% python3 -q
>>> import numpy as np
>>> import numpy.linalg as la
>>> np.set_printoptions(suppress=True, linewidth=160)
>>> def tidy(a):
...     return np.round(a, 2) + 0
... 
>>> A = np.array([[-3, -2, -1], [0, 1, 2], [3, 4, 5], [6, 7, 8]])
>>> U, s, VT = la.svd(A)
>>> V = VT[:(s > 1e-8).sum()]
>>> rng = np.random.default_rng(168501)
>>> x = A[1] + -1 * A[3] + rng.integers(2) * np.eye(3)[2]
>>> print(x)
[-6. -6. -6.]
>>> print(tidy(la.norm(x - V.T @ V @ x)))
0.0
>>> print(tidy(V.T @ V))
[[ 0.83  0.33 -0.17]
 [ 0.33  0.33  0.33]
 [-0.17  0.33  0.83]]
>>> print(np.allclose(V.T @ V @ x, x))
True
>>> print(la.matrix_rank(np.vstack([A, x])))
2
>>> X = np.loadtxt("w.csv", delimiter=",")
>>> print(X)
[[ 2.  0.]
 [ 0. -9.]]
>>> print(np.all(la.eigvalsh(X) > 0))
False
>>> Q = X.astype(float).copy()
>>> for j in range(2):
...     Q[:, j] -= Q[:, :j] @ (Q[:, :j].T @ Q[:, j])
...     Q[:, j] /= la.norm(Q[:, j])
... 
>>> print(Q.T @ Q)
[[1. 0.]
 [0. 1.]]
>>> print(Q.T @ X)
[[2. 0.]
 [0. 9.]]
>>> vals, V = la.eigh(X)
>>> print(np.abs(V[:, -1]).round(6).argmax())
0
>>> print(tidy(la.svd(X, compute_uv=False)))
[9. 2.]
>>> print(V.T @ V)
[[1. 0.]
 [0. 1.]]
>>> print(np.unique(vals.round(6) + 0, return_counts=True)[1])
[1 1]
>>> vals, V = la.eig(X)
>>> print(tidy(np.sort(la.eigvals(X.T))))
[-9.  2.]
>>> print(X @ V[:, 0] - vals[0] * V[:, 0])
[0. 0.]
>>> print(vals)
[ 2. -9.]
>>> K = np.loadtxt("data.csv", delimiter=",")
>>> print(K)
[[4. 1. 0. 0.]
 [0. 4. 1. 0.]
 [0. 0. 4. 1.]
 [0. 0. 0. 4.]]
>>> # triangular, det is the product of the diagonal
>>> vals, V = la.eig(K)
>>> print(vals)
[4. 4. 4. 4.]
>>> print(np.prod(vals))
256.0
>>> print(K @ V[:, 0] - vals[0] * V[:, 0])
[0. 0. 0. 0.]
>>> print(tidy(np.sort(np.abs(la.eigvals(K)))))
[4. 4. 4. 4.]
>>> print(tidy(la.det(K)))
256.0
>>> print(np.trace(K))
16.0
>>> print((K + K.T) / 2)
[[4.  0.5 0.  0. ]
 [0.5 4.  0.5 0. ]
 [0.  0.5 4.  0.5]
 [0.  0.  0.5 4. ]]
>>> print(tidy(la.norm(K, 1)), tidy(la.norm(K, np.inf)))
5.0 5.0
>>> print(la.norm(K, axis=1).argmax())
0
>>> print(tidy(la.norm(K) ** 2 / la.norm(K, 2) ** 2))
2.87
>>> print(tidy(la.norm(K, "nuc")))
16.19
>>> print(K[3] @ K[1])
0.0
>>> w1 = np.array([[1, 0, 3, 2, 1],
...     [3, 2, 2, 1, 0],
...     [1, 1, -1, -2, -3],
...     [2, 0, -3, -2, -2]])
>>> b = np.array([4, 0, 0, 1, 1])
>>> act = np.maximum(K @ w1 + b, 0)
>>> print((act > 0).astype(int))
[[1 1 1 1 1]
 [1 1 1 1 0]
 [1 1 0 0 0]
 [1 0 0 0 0]]
>>> print((act > 0).mean(axis=0))
[1.   0.75 0.5  0.5  0.25]
>>> C = np.array([[2, -2], [-1, -1], [2, -2], [-1, 1], [-3, 0]])
>>> print((act @ C).round(6).argmax(axis=1))
[0 0 0 0]
